$ ipython --no-banner

In [1]: import numpy as np

In [2]: import numpy.linalg as la

In [3]: np.set_printoptions(precision=1, suppress=True, linewidth=200, floatmode="fixed")

In [4]: J = np.loadtxt("test10.csv", delimiter=",")

In [5]: J
Out[5]: 
array([[ 0.0,  0.0,  0.0],
       [ 1.0, -1.0, -5.0],
       [-5.0, -2.0,  3.0],
       [-5.0, -2.0,  3.0],
       [-4.0,  4.0,  1.0],
       [ 1.0, -1.0, -5.0],
       [-4.0, -3.0, -2.0],
       [ 0.0,  0.0,  0.0],
       [ 0.0,  0.0,  0.0],
       [ 0.0,  0.0,  0.0],
       [-4.0,  4.0,  1.0],
       [-4.0,  4.0,  1.0],
       [ 0.0,  0.0,  0.0],
       [ 0.0,  0.0,  0.0]])

In [6]: Q, R = la.qr(J)

In [7]: np.trace(Q @ Q.T)
Out[7]: np.float64(3.0)

In [8]: R
Out[8]: 
array([[-10.8,   1.7,   4.1],
       [  0.0,   8.0,   1.1],
       [  0.0,   0.0,  -7.5]])

In [9]: np.abs(np.diag(R))
Out[9]: array([10.8,  8.0,  7.5])

In [10]: Q.shape, R.shape
Out[10]: ((14, 3), (3, 3))

In [11]: round(float(abs(R[0, 0])), 1), np.round(la.norm(J[:, 0]), 1)
Out[11]: (10.8, np.float64(10.8))

In [12]: np.round(Q @ R, 1) + 0
Out[12]: 
array([[ 0.0,  0.0,  0.0],
       [ 1.0, -1.0, -5.0],
       [-5.0, -2.0,  3.0],
       [-5.0, -2.0,  3.0],
       [-4.0,  4.0,  1.0],
       [ 1.0, -1.0, -5.0],
       [-4.0, -3.0, -2.0],
       [ 0.0,  0.0,  0.0],
       [ 0.0,  0.0,  0.0],
       [ 0.0,  0.0,  0.0],
       [-4.0,  4.0,  1.0],
       [-4.0,  4.0,  1.0],
       [ 0.0,  0.0,  0.0],
       [ 0.0,  0.0,  0.0]])

In [13]: np.round(Q.T @ Q, 1) + 0
Out[13]: 
array([[1.0, 0.0, 0.0],
       [0.0, 1.0, 0.0],
       [0.0, 0.0, 1.0]])

In [14]: B = np.c_[J[:, :2] @ np.array([[1, 2], [0, 2]]), np.array([-3, -1, 2, 1, 0, 3, 1, 0, -3, 2, -2, 0, 1, -2])]

In [15]: B
Out[15]: 
array([[  0.0,   0.0,  -3.0],
       [  1.0,   0.0,  -1.0],
       [ -5.0, -14.0,   2.0],
       [ -5.0, -14.0,   1.0],
       [ -4.0,   0.0,   0.0],
       [  1.0,   0.0,   3.0],
       [ -4.0, -14.0,   1.0],
       [  0.0,   0.0,   0.0],
       [  0.0,   0.0,  -3.0],
       [  0.0,   0.0,   2.0],
       [ -4.0,   0.0,  -2.0],
       [ -4.0,   0.0,   0.0],
       [  0.0,   0.0,   1.0],
       [  0.0,   0.0,  -2.0]])

In [16]: la.norm(la.qr(J)[0].T @ B, axis=0) ** 2 / ((B ** 2).sum(axis=0) + 1e-12)
Out[16]: array([1.0, 1.0, 0.2])

In [17]: proj = J @ la.solve(J.T @ J, J.T)

In [18]: np.trace(proj)
Out[18]: np.float64(3.0)

In [19]: la.matrix_rank(np.eye(14) - proj)
Out[19]: np.int64(11)

In [20]: proj @ J[:, 2]
Out[20]: array([ 0.0, -5.0,  3.0,  3.0,  1.0, -5.0, -2.0,  0.0,  0.0,  0.0,  1.0,  1.0,  0.0,  0.0])

In [21]: Ac = J - J.mean(axis=0)

In [22]: vecs = la.svd(Ac)[2][:1]

In [23]: B = Ac - Ac @ vecs.T @ vecs

In [24]: np.diag(vecs.T @ vecs)
Out[24]: array([0.4, 0.1, 0.5])

In [25]: la.norm(B, axis=1).round(6).argmax()
Out[25]: np.int64(6)

In [26]: A = np.load("m.npy")

In [27]: A
Out[27]: 
array([[ 0,  0,  0],
       [17,  4,  3],
       [17,  4,  3],
       [17,  4,  3],
       [21,  5,  0],
       [ 4,  0,  0],
       [10,  2,  3],
       [21,  5,  0],
       [17,  4,  3],
       [ 1,  0,  0],
       [15,  3,  0],
       [ 1,  0,  0],
       [ 3,  0,  3],
       [ 7,  1,  0],
       [ 0,  0,  0],
       [11,  2,  0],
       [17,  4,  3],
       [ 0,  0,  0],
       [18,  4,  0],
       [ 3,  0,  3]])

In [28]: d = la.norm(A[:, None] - A[None], axis=-1)

In [29]: la.matrix_rank(d ** 2)
Out[29]: np.int64(5)

In [30]: np.unravel_index(d.round(6).argmax(), d.shape)
Out[30]: (np.int64(0), np.int64(4))

In [31]: d.mean(axis=1).argmax()
Out[31]: np.int64(4)

In [32]: np.flatnonzero(d[16] < d.mean() / 2)
Out[32]: array([ 1,  2,  3,  8, 10, 16, 18])

In [33]: Ac = A - A.mean(axis=0)

In [34]: U, sigma, vt = la.svd(Ac, full_matrices=False)

In [35]: round(float((sigma ** 2).sum() ** 2 / (sigma ** 4).sum()), 1)
Out[35]: 1.1

In [36]: (np.sign(U[:, 0]) == np.sign(U[0, 0])).astype(int)
Out[36]: array([1, 0, 0, 0, 0, 1, 0, 0, 0, 1, 0, 1, 1, 1, 1, 0, 0, 1, 0, 1])

In [37]: np.searchsorted(np.cumsum(sigma ** 2) / (sigma ** 2).sum(), 0.9) + 1
Out[37]: np.int64(1)

In [38]: np.round(Ac.mean(axis=0), 1) + 0
Out[38]: array([0.0, 0.0, 0.0])

In [39]: la.matrix_rank(Ac)
Out[39]: np.int64(3)

In [40]: idx = A[:, 1] > np.median(A[:, 1])

In [41]: r0 = A[idx].mean(axis=0) - A[~idx].mean(axis=0)

In [42]: idx.astype(int)
Out[42]: array([0, 1, 1, 1, 1, 0, 0, 1, 1, 0, 1, 0, 0, 0, 0, 0, 1, 0, 1, 0])

In [43]: ((A - A.mean(axis=0)) @ r0 > 0).astype(int)
Out[43]: array([0, 1, 1, 1, 1, 0, 1, 1, 1, 0, 1, 0, 0, 0, 0, 1, 1, 0, 1, 0])

In [44]: np.argsort(-np.abs(r0).round(6), kind="stable")
Out[44]: array([0, 1, 2])

In [45]: B = np.c_[A[:, :1] @ np.array([[-4]]), np.array([1, 2, 7, -1, -8, 2, 5, 7, 4, 2, 5, 8, -4, 6, -1, 9, -4, 0, 4, -3])]

In [46]: B
Out[46]: 
array([[  0,   1],
       [-68,   2],
       [-68,   7],
       [-68,  -1],
       [-84,  -8],
       [-16,   2],
       [-40,   5],
       [-84,   7],
       [-68,   4],
       [ -4,   2],
       [-60,   5],
       [ -4,   8],
       [-12,  -4],
       [-28,   6],
       [  0,  -1],
       [-44,   9],
       [-68,  -4],
       [  0,   0],
       [-72,   4],
       [-12,  -3]])

In [47]: la.matrix_rank(B)
Out[47]: np.int64(2)

In [48]: Ac = (A - A.mean(axis=0)) / A.std(axis=0)

In [49]: Ac.std(axis=0)
Out[49]: array([1.0, 1.0, 1.0])

In [50]: np.argwhere(np.abs(Ac) > 2)
Out[50]: array([], shape=(0, 2), dtype=int64)

In [51]: b = la.lstsq(np.delete(Ac, 2, axis=1), Ac[:, 2])[0]

In [52]: np.abs(b).argmax()
Out[52]: np.int64(0)

In [53]: round(float(1 - np.var(Ac[:, 2] - np.delete(Ac, 2, axis=1) @ b)), 1)
Out[53]: 0.1

In [54]: b
Out[54]: array([ 0.4, -0.1])

In [55]: X = np.load("out14.npy")

In [56]: X
Out[56]: 
array([[0, 0, 0, 1],
       [0, 0, 1, 0],
       [0, 1, 0, 0],
       [1, 0, 0, 0]])

In [57]: B = la.inv(X)

In [58]: B
Out[58]: 
array([[0.0, 0.0, 0.0, 1.0],
       [0.0, 0.0, 1.0, 0.0],
       [0.0, 1.0, 0.0, 0.0],
       [1.0, 0.0, 0.0, 0.0]])

In [59]: np.round(la.det(X) * la.det(B), 1)
Out[59]: np.float64(1.0)

In [60]: la.det(X) * B
Out[60]: 
array([[0.0, 0.0, 0.0, 1.0],
       [0.0, 0.0, 1.0, 0.0],
       [0.0, 1.0, 0.0, 0.0],
       [1.0, 0.0, 0.0, 0.0]])

In [61]: [round(float(la.det(X[:i, :i])), 2) + 0 for i in range(1, 5)]
Out[61]: [0.0, 0.0, 0.0, 1.0]

In [62]: round(float(la.eigvalsh(X).min()), 1)
Out[62]: -1.0

In [63]: ev, vecs = la.eigh(X)

In [64]: vec = np.array([-1, 3, -1, 3])

In [65]: vec @ X @ vec
Out[65]: np.int64(-12)

In [66]: np.abs(X).sum(axis=1).max(), np.abs(ev).max()
Out[66]: (np.int64(1), np.float64(1.0))

In [67]: vec = np.array([1, -3, 2, 1])

In [68]: np.abs(la.eigvals(X))
Out[68]: array([1.0, 1.0, 1.0, 1.0])

In [69]: [p for p in range(1, 25) if np.allclose(la.matrix_power(X, p), np.eye(4))]
Out[69]: [2, 4, 6, 8, 10, 12, 14, 16, 18, 20, 22, 24]

In [70]: round(float(la.det(X)), 1)
Out[70]: 1.0

In [71]: 4 - la.matrix_rank(X - np.eye(4), tol=1e-8)
Out[71]: np.int64(2)

In [72]: la.inv(X)
Out[72]: 
array([[0.0, 0.0, 0.0, 1.0],
       [0.0, 0.0, 1.0, 0.0],
       [0.0, 1.0, 0.0, 0.0],
       [1.0, 0.0, 0.0, 0.0]])

In [73]: round(float(la.norm(vec)), 1), round(la.norm(X @ vec), 1)
Out[73]: (3.9, np.float64(3.9))
